$ python -q
>>> import numpy as np
>>> np.set_printoptions(precision=2, suppress=True, linewidth=140, legacy="1.25")
>>> J = np.load("layer7.npy")
>>> print(J)
[[ 0  0  0  0 -3  0]
 [-1 -1 -2  0  0  0]
 [ 0  0  0  0  0  0]]
>>> # looks like rank 2
>>> print(np.argsort(-np.linalg.norm(J, axis=0).round(6), kind="stable")[:3])
[4 2 0]
>>> print(np.linalg.matrix_rank(J, rtol=0.1))
2
>>> print(np.linalg.cond(J) > 100)
True
>>> print(J @ np.linalg.pinv(J) @ J)
[[ 0.  0.  0.  0. -3.  0.]
 [-1. -1. -2.  0.  0.  0.]
 [ 0.  0.  0.  0.  0.  0.]]
>>> print(np.round(np.trace(np.linalg.pinv(J) @ J), 2))
2.0
>>> print(np.abs(np.diag(np.linalg.qr(J)[1])) > 1e-9)
[ True False False]
>>> print(np.unique(J.round(6), axis=0).shape)
(3, 6)
>>> print(np.linalg.lstsq(J[:-1].T, J[-1])[2])
2
>>> print(np.allclose(J[:-1].T @ np.linalg.lstsq(J[:-1].T, J[-1])[0], J[-1]))
True
>>> rk = np.linalg.matrix_rank(J)
>>> print(rk)
2
>>> null = np.linalg.svd(J)[2][rk:].T
>>> print(np.round(J @ null, 2) + 0)
[[0. 0. 0. 0.]
 [0. 0. 0. 0.]
 [0. 0. 0. 0.]]
>>> print([int(np.linalg.matrix_rank(J[:, :j + 1])) for j in range(6)])
[1, 1, 1, 1, 2, 2]
>>> U, sv, vt = np.linalg.svd(J)
>>> V = vt[:(sv > 1e-8).sum()]
>>> rng = np.random.default_rng(911883)
>>> x = J[0] + 4 * J[1] + rng.integers(2) * np.eye(6)[2]
>>> print(x)
[-4. -4. -7.  0. -3.  0.]
>>> print(np.diag(V.T @ V))
[0.17 0.17 0.67 0.   1.   0.  ]
>>> print(round(float(np.linalg.norm(x - V.T @ V @ x)), 2))
0.58
>>> print(np.allclose(V.T @ V @ x, x))
False
>>> print(np.linalg.matrix_rank(np.vstack([J, x])))
3
>>> U, sv, vt = np.linalg.svd(J)
>>> print(sv)
[3.   2.45 0.  ]
>>> print(np.argmax(sv[:-1] / (sv[1:] + 1e-6)) + 1)
2
>>> M2 = U[:, :2] @ np.diag(sv[:2]) @ vt[:2]
>>> print(np.linalg.matrix_rank(M2))
2
>>> print(np.round(np.abs(J - M2).max(), 2))
0.0
>>> m1 = np.loadtxt("dump.csv", delimiter=",")
>>> print(m1)
[[ 0.  3.  3. -3.]
 [ 1.  3. -2. -3.]
 [ 1.  3. -2. -3.]
 [ 2. -1.  1.  0.]]
>>> P = np.triu(np.array([[-3, -3, -1, -3], [-2, -2, -2, 3], [-2, -1, -3, -3], [3, 1, -1, 3]]), 1) + np.eye(4)
>>> M2 = P @ m1 @ np.linalg.inv(P)
>>> print(np.trace(M2), np.trace(m1))
1.0 1.0
>>> print(np.linalg.matrix_rank(M2))
3
>>> print(P @ m1 - m1 @ P)
[[-10.  -9.  11.  12.]
 [  4.  -6.  14.  -6.]
 [ -6.   6.   4. -12.]
 [  0.   6.   0.  12.]]
>>> print(M2)
[[ -10.  -36.  -74. -135.]
 [   5.    9.   28.   75.]
 [  -5.   -9.  -28.  -75.]
 [   2.    5.   13.   30.]]
>>> U, sv, vt = np.linalg.svd(M2)
>>> V = vt[:(sv > 1e-8).sum()]
>>> x = M2[0] + 3 * M2[1] + rng.integers(2) * np.eye(4)[0]
>>> print(x)
[ 6. -9. 10. 90.]
>>> print(np.diag(V.T @ V))
[0.45 0.73 0.84 0.98]
>>> print(round(np.linalg.norm(x - V.T @ V @ x), 2))
0.74
>>> print(np.allclose(V.T @ V @ x, x))
False
>>> print(np.linalg.matrix_rank(np.vstack([M2, x])))
4
>>> print(V.T @ V)
[[ 0.45  0.38 -0.3   0.1 ]
 [ 0.38  0.73  0.21 -0.07]
 [-0.3   0.21  0.84  0.06]
 [ 0.1  -0.07  0.06  0.98]]
>>> data = np.loadtxt("run1.csv", delimiter=",")
>>> print(data)
[[-10.26  26.27  12.01  14.14]
 [ -7.44  26.75  12.78  16.32]
 [ -7.3   26.76  13.05  12.31]
 [ -8.95  26.72  10.96  15.49]
 [ -7.78  26.    11.9   15.6 ]
 [ -9.83  27.37  12.25  16.46]
 [ -7.62  26.6   11.33  14.61]
 [ -9.51  27.38  10.48  15.16]
 [ -7.44  27.02  13.03  12.74]
 [ -9.82  26.11  10.39  16.52]
 [ -8.89  26.79  10.24  15.96]
 [ -7.3   25.52  12.44  15.12]
 [ -9.43  27.46  10.13  15.89]
 [-11.68  25.63  11.77  17.4 ]
 [ -9.23  27.3   12.51  14.45]
 [ -9.83  29.32  12.13  15.94]
 [ -9.57  27.94  10.38  14.27]
 [ -9.56  27.92  12.56  14.79]
 [ -7.39  25.97  11.25  14.41]
 [ -9.59  28.27  12.43  15.18]
 [ -7.99  28.03   9.98  15.95]
 [ -8.51  27.32  12.13  14.42]
 [ -6.48  26.01  11.48  12.41]
 [-10.02  26.88  12.48  15.65]
 [ -6.97  26.78  12.24  14.91]
 [-10.42  27.22  11.4   14.07]
 [ -8.63  25.49  11.35  15.79]
 [ -8.1   27.54  12.5   14.98]
 [ -7.5   27.09  14.72  14.77]]
>>> x = np.array([2, 3, 2, -1])
>>> h = np.maximum(data @ x, 0)
>>> print(np.flatnonzero(h > 1e-9))
[ 0  1  2  3  4  5  6  7  8  9 10 11 12 13 14 15 16 17 18 19 20 21 22 23 24 25 26 27 28]
>>> arr = np.load("x.npy")
>>> print(arr)
[[ 0.5 -1.2  0.7]
 [ 0.3 -1.3 -0.4]
 [ 0.2 -0.5 -0.9]
 [ 0.2 -0.2 -0.8]
 [-1.2  0.4  0.9]
 [ 0.5 -0.4 -0.7]
 [-0.7  0.2 -1.2]]
>>> r0, g = arr[6], arr[5]
>>> print(round(float(r0 @ g), 2))
0.41
>>> p = (r0 @ g) / (r0 @ r0) * r0
>>> print(round(float(np.linalg.norm(r0 + g) ** 2 + np.linalg.norm(r0 - g) ** 2), 2))
5.74
>>> print(p)
[-0.15  0.04 -0.25]
>>> print(np.outer(r0, g))
[[-0.35  0.28  0.49]
 [ 0.1  -0.08 -0.14]
 [-0.6   0.48  0.84]]
>>> print(g - p)
[ 0.65 -0.44 -0.45]
>>> w1 = np.array([[7, 3, 2], [3, 9, 0], [6, 8, 9]])
>>> c = np.array([0, 0, -3])
>>> hid = np.maximum(arr @ w1 + c, 0)
>>> print((hid > 0).mean(axis=0))
[0.14 0.14 0.29]
>>> print(np.linalg.matrix_rank(hid))
2
>>> print((hid > 0).astype(int))
[[1 0 1]
 [0 0 0]
 [0 0 0]
 [0 0 0]
 [0 1 1]
 [0 0 0]
 [0 0 0]]
>>> W2 = np.array([[-3, 5], [-5, 4], [7, -4]])
>>> print(hid @ W2)
[[ 17.8   3.3]
 [  0.    0. ]
 [  0.    0. ]
 [  0.    0. ]
 [-17.1  18. ]
 [  0.    0. ]
 [  0.    0. ]]
>>> print(w1 @ W2)
[[-22  39]
 [-54  51]
 [  5  26]]
>>> x = np.array([1, 2, 3])
>>> target = arr @ x
>>> print(np.linalg.solve(arr.T @ arr, arr.T @ target))
[1. 2. 3.]
>>> target = target + 0.3 * rng.normal(size=7)
>>> print(target)
[ 0.03 -3.13 -3.75 -2.74  2.16 -2.07 -3.66]
>>> c, *_ = np.linalg.lstsq(arr, target)
>>> print(c)
[0.96 1.93 2.88]
>>> print([round(float(np.linalg.norm(np.linalg.solve(arr.T @ arr + lam * np.eye(3), arr.T @ target))), 2) for lam in (0, 1, 10, 100)])
[3.6, 2.73, 1.08, 0.16]
>>> print(round(float(np.linalg.norm(target - arr @ c)), 2))
0.6
>>> print(np.round(arr.T @ (target - arr @ c), 2) + 0)
[0. 0. 0.]
